$ python -q
>>> import numpy as np
>>> import numpy.linalg as la
>>> np.set_printoptions(precision=3, suppress=True, linewidth=200)
>>> F = np.loadtxt("run10.csv", delimiter=",")
>>> F
array([[3.05, 8.  , 4.  , 4.  , 4.  , 5.  , 9.  ],
       [7.  , 9.05, 4.  , 3.  , 9.  , 4.  , 1.  ],
       [7.  , 9.  , 6.05, 5.  , 2.  , 7.  , 4.  ],
       [9.  , 1.  , 3.  , 6.05, 7.  , 3.  , 8.  ],
       [3.  , 9.  , 7.  , 6.  , 5.05, 1.  , 0.  ],
       [6.  , 6.  , 5.  , 3.  , 6.  , 2.05, 0.  ],
       [3.  , 8.  , 4.  , 4.  , 4.  , 5.  , 9.05]])
>>> t3 = np.stack([F, 5 * F, F[::-1]])
>>> la.matrix_rank(t3.reshape(3, -1))
np.int64(2)
>>> la.norm(t3, axis=(1, 2))
array([ 39.586, 197.928,  39.586])
>>> (t3 @ F.T).shape
(3, 7, 7)
>>> left, sv, VT = la.svd(F)
>>> sv
array([36.181, 11.289,  9.065,  5.066,  4.655,  0.995,  0.01 ])
>>> np.argmax(sv[:-1] / (sv[1:] + 1e-6)) + 1
np.int64(6)
>>> B = left[:, :6] @ np.diag(sv[:6]) @ VT[:6]
>>> round(la.norm(F - B) / la.norm(F), 3)
np.float64(0.0)
>>> np.round(la.norm(F - B, 2), 3), round(sv[6], 3)
(np.float64(0.01), np.float64(0.01))
>>> B.round(3) + 0
array([[3.047, 7.997, 4.002, 4.001, 4.002, 5.004, 8.999],
       [7.   , 9.05 , 4.   , 3.   , 9.   , 4.   , 1.   ],
       [7.   , 9.   , 6.05 , 5.   , 2.   , 7.   , 4.   ],
       [9.   , 1.   , 3.   , 6.05 , 7.   , 3.   , 8.   ],
       [3.   , 9.   , 7.   , 6.   , 5.05 , 1.   , 0.   ],
       [6.   , 6.   , 5.   , 3.   , 6.   , 2.05 , 0.   ],
       [3.003, 8.003, 3.998, 3.999, 3.998, 4.996, 9.051]])
